>>> import numpy as np
>>> np.set_printoptions(precision=4, suppress=True, linewidth=160)
>>> def rnd(a):
...     return np.round(a, 4) + 0
... 
>>> cent = np.sign(np.array([[-1, -2, -1, -7], [-3, -3, -4, -1], [-3, 7, 5, 9], [3, 3, 4, -5]]))
>>> out = (np.tril(cent, -1) + np.eye(4)) @ (np.triu(cent, 1) + np.eye(4))
>>> w = np.array([-3, -2, 2, 2])
>>> K = np.rint(out * w @ np.linalg.inv(out)) + 0
>>> K
array([[ -4.,   5.,  -6.,   0.],
       [  2.,  -3.,   2.,   0.],
       [  2.,  -5.,   4.,   0.],
       [-10.,   5., -10.,   2.]])
>>> rnd(np.linalg.norm(K, "nuc"))
np.float64(24.0543)
>>> rnd(np.linalg.norm(K) ** 2 / np.linalg.norm(K, 2) ** 2)
np.float64(1.0512)
>>> print(K[3] @ K[0])
125.0
>>> rnd(np.linalg.norm(K, 2))
np.float64(18.7101)
>>> O, evecs = np.linalg.qr(K[:, :1])[0], np.linalg.qr(K[:, 1:])[0]
>>> sig = np.linalg.svd(O.T @ evecs, compute_uv=False)
>>> rnd(np.degrees(np.arccos(sig.clip(0, 1))))
array([4.7691])
>>> rnd(sig)
array([0.9965])
>>> rnd(np.linalg.norm(O @ O.T - evecs @ evecs.T, 2))
np.float64(1.0)
>>> m1 = np.load("x.npy")
>>> m1
array([[ 16,  16,  18,  24,  24,  27],
       [ 14,  12, -12,  21,  18, -18],
       [-16,  -2,  -2, -24,  -3,  -3],
       [ -8,  -8,  -9,  -8,  -8,  -9],
       [ -7,  -6,   6,  -7,  -6,   6],
       [  8,   1,   1,   8,   1,   1]])
>>> O, R = np.linalg.qr(m1)
>>> np.allclose(R.T @ R, m1.T @ m1)
True
>>> rnd(abs(R[0, 0])), rnd(np.linalg.norm(m1[:, 0]))
(np.float64(29.7489), np.float64(29.7489))
>>> rnd(np.abs(np.diag(R)))
array([29.7489, 11.7423, 22.8202,  5.9498,  2.3485,  4.564 ])
>>> w, evecs = np.linalg.eig(K)
>>> rnd(np.sort(np.linalg.eigvals(K.T)))
array([-3., -2.,  2.,  2.])
>>> rnd(w)
array([ 2.,  2., -3., -2.])
>>> rnd(np.sort(np.linalg.eigvals(K @ K)))
array([4.+0.j, 4.+0.j, 4.+0.j, 9.+0.j])
>>> left, sig, vt = np.linalg.svd(m1, full_matrices=False)
>>> (sig > 1e-8).sum()
np.int64(6)
>>> print(rnd(sig))
[64.2631 38.8942 16.4613  4.3034  2.6046  1.1023]
>>> np.allclose(left * sig @ vt, m1)
True
>>> rnd(np.abs(vt[0]))
array([0.4404, 0.3242, 0.1812, 0.6249, 0.46  , 0.2571])
>>> rnd(np.cumsum(sig ** 2) / np.sum(sig ** 2))
array([0.6952, 0.9499, 0.9955, 0.9987, 0.9998, 1.    ])
>>> rnd(sig / sig[0])
array([1.    , 0.6052, 0.2562, 0.067 , 0.0405, 0.0172])
>>> rng = np.random.default_rng(5021)
>>> out = m1 + rng.integers(-2, 3, (6, 3)) @ rng.integers(-2, 3, (3, 6))
>>> out
array([[ 20,  13,  19,  25,  20,  30],
       [ 12,  12, -14,  19,  21, -20],
       [-18,  -3,  -1, -27,   0,  -4],
       [-10,  -9, -14, -11,  -4, -12],
       [-11,  -8,   8, -13,   0,   4],
       [  8,  -4,   4,   3,   3,   2]])
>>> rnd(np.linalg.svd(out - m1, compute_uv=False))
array([14.9361,  9.1099,  4.891 ,  0.    ,  0.    ,  0.    ])
>>> out - m1
array([[ 4, -3,  1,  1, -4,  3],
       [-2,  0, -2, -2,  3, -2],
       [-2, -1,  1, -3,  3, -1],
       [-2, -1, -5, -3,  4, -3],
       [-4, -2,  2, -6,  6, -2],
       [ 0, -5,  3, -5,  2,  1]])
>>> rnd(np.linalg.norm(m1))
np.float64(77.0714)
>>> np.linalg.matrix_rank(m1)
np.int64(6)
>>> np.unravel_index(np.abs(m1).argmax(), m1.shape)
(np.int64(0), np.int64(5))
>>> np.abs(m1).max()
np.int64(27)
>>> m1.sum(axis=1)
array([125,  35, -50, -50, -14,  20])
>>> feats = np.load("layer11.npy")
>>> feats
array([[1, 6, 4],
       [8, 4, 7],
       [2, 8, 8]])
>>> w, evecs = np.linalg.eig(feats)
>>> rnd(np.sort(np.linalg.eigvals(feats @ feats)))
array([  1.4758,  24.2644, 279.2598])
>>> rnd(np.sort(np.linalg.eigvals(np.linalg.inv(feats))))
array([-0.203 ,  0.0598,  0.8232])
>>> labels = rng.permutation(3)
>>> labels
array([2, 1, 0])
>>> out = feats[labels][:, labels]
>>> np.allclose(out, feats)
False
>>> out
array([[8, 8, 2],
       [7, 4, 8],
       [4, 6, 1]])
>>> rnd(np.poly(feats))
array([  1., -13., -68., 100.])
>>> np.einsum("ij,ji->", feats, feats)
np.int64(305)
>>> np.kron(np.eye(2, dtype=int), feats)
array([[1, 6, 4, 0, 0, 0],
       [8, 4, 7, 0, 0, 0],
       [2, 8, 8, 0, 0, 0],
       [0, 0, 0, 1, 6, 4],
       [0, 0, 0, 8, 4, 7],
       [0, 0, 0, 2, 8, 8]])
>>> print(rnd(np.linalg.det(feats[::-1])))
100.0
>>> print(rnd(np.linalg.eigvals(feats).sum().real))
13.0
>>> rnd(np.linalg.det(feats.T))
np.float64(-100.0)
>>> rnd(np.linalg.eigvals(feats))
array([16.7111, -4.9259,  1.2148])
>>> np.einsum("ii->", feats)
np.int64(13)
>>> cov = feats.T @ feats
>>> rnd(np.linalg.svd(feats, compute_uv=False) ** 2)
array([279.3266,  33.6082,   1.0652])
>>> cov
array([[ 69,  54,  76],
       [ 54, 116, 116],
       [ 76, 116, 129]])
>>> rnd(np.linalg.eigvalsh(cov)[::-1])
array([279.3266,  33.6082,   1.0652])
>>> np.allclose(cov, cov.T)
True
>>> np.linalg.matrix_rank(cov)
np.int64(3)
>>> np.trace(cov), (feats ** 2).sum()
(np.int64(314), np.int64(314))
>>> w1 = np.array([[-1, 2, 1, -2],
...     [1, -2, 2, -1],
...     [2, 1, -2, -1],
...     [-2, 0, -1, 1],
...     [0, -2, 2, 0],
...     [1, -1, 2, 2]])
>>> c = np.array([2, 2, 0, 0])
>>> H = np.maximum(m1 @ w1 + c, 0)
>>> H
array([[17,  0, 90, 12],
       [ 0,  0, 41,  0],
       [57,  0,  0,  6],
       [ 0, 18,  0,  7],
       [35, 12,  0, 19],
       [ 0, 14,  4,  0]])
>>> print(np.linalg.matrix_rank(H))
4
>>> cent = np.array([[1, 2], [2, 0], [0, 1], [1, 0]])
>>> w1 @ cent
array([[ 1, -1],
       [-4,  4],
       [ 3,  2],
       [-1, -5],
       [-4,  2],
       [ 1,  4]])
>>> (H @ cent).round(6).argmax(axis=1)
array([1, 1, 1, 0, 0, 0])
>>> data = np.loadtxt("data.csv", delimiter=",")
>>> rnd(data)
array([[ 0.1892,  0.0811, -0.1622, -0.1081, -0.0541, -0.2162,  0.2432],
       [ 0.0811,  0.0347, -0.0695, -0.0463, -0.0232, -0.0927,  0.1042],
       [-0.1622, -0.0695,  0.139 ,  0.0927,  0.0463,  0.1853, -0.2085],
       [-0.1081, -0.0463,  0.0927,  0.0618,  0.0309,  0.1236, -0.139 ],
       [-0.0541, -0.0232,  0.0463,  0.0309,  0.0154,  0.0618, -0.0695],
       [-0.2162, -0.0927,  0.1853,  0.1236,  0.0618,  0.2471, -0.278 ],
       [ 0.2432,  0.1042, -0.2085, -0.139 , -0.0695, -0.278 ,  0.3127]])
>>> print(np.linalg.lstsq(data[:-1].T, data[-1])[2])
1
>>> print(rnd(np.trace(np.linalg.pinv(data) @ data)))
1.0
>>> rnd(data @ np.linalg.pinv(data) @ data)
array([[ 0.1892,  0.0811, -0.1622, -0.1081, -0.0541, -0.2162,  0.2432],
       [ 0.0811,  0.0347, -0.0695, -0.0463, -0.0232, -0.0927,  0.1042],
       [-0.1622, -0.0695,  0.139 ,  0.0927,  0.0463,  0.1853, -0.2085],
       [-0.1081, -0.0463,  0.0927,  0.0618,  0.0309,  0.1236, -0.139 ],
       [-0.0541, -0.0232,  0.0463,  0.0309,  0.0154,  0.0618, -0.0695],
       [-0.2162, -0.0927,  0.1853,  0.1236,  0.0618,  0.2471, -0.278 ],
       [ 0.2432,  0.1042, -0.2085, -0.139 , -0.0695, -0.278 ,  0.3127]])
>>> vec = np.array([-2, 3, 0, -3, 0, 2, 3])
>>> rnd((vec - data @ vec) @ (data @ vec))
np.float64(0.0)
>>> X = np.array([[4, 4, 4], [4, 4, 4], [4, 4, 4]])
>>> # column 1 repeats column 0
>>> w, evecs = np.linalg.eigh(X)
>>> vec = np.array([2, 1, 0])
>>> rnd(evecs * np.maximum(w, 0) @ evecs.T)
array([[4., 4., 4.],
       [4., 4., 4.],
       [4., 4., 4.]])
>>> vec @ X @ vec
np.int64(36)
>>> print(rnd(np.linalg.eigvalsh(X[1:, 1:])))
[0. 8.]
>>> print(rnd(evecs * np.abs(w) @ evecs.T))
[[4. 4. 4.]
 [4. 4. 4.]
 [4. 4. 4.]]
>>> print((np.sign(evecs[:, -1].round(6)) == np.sign(evecs[0, -1].round(6))).astype(int))
[1 1 1]
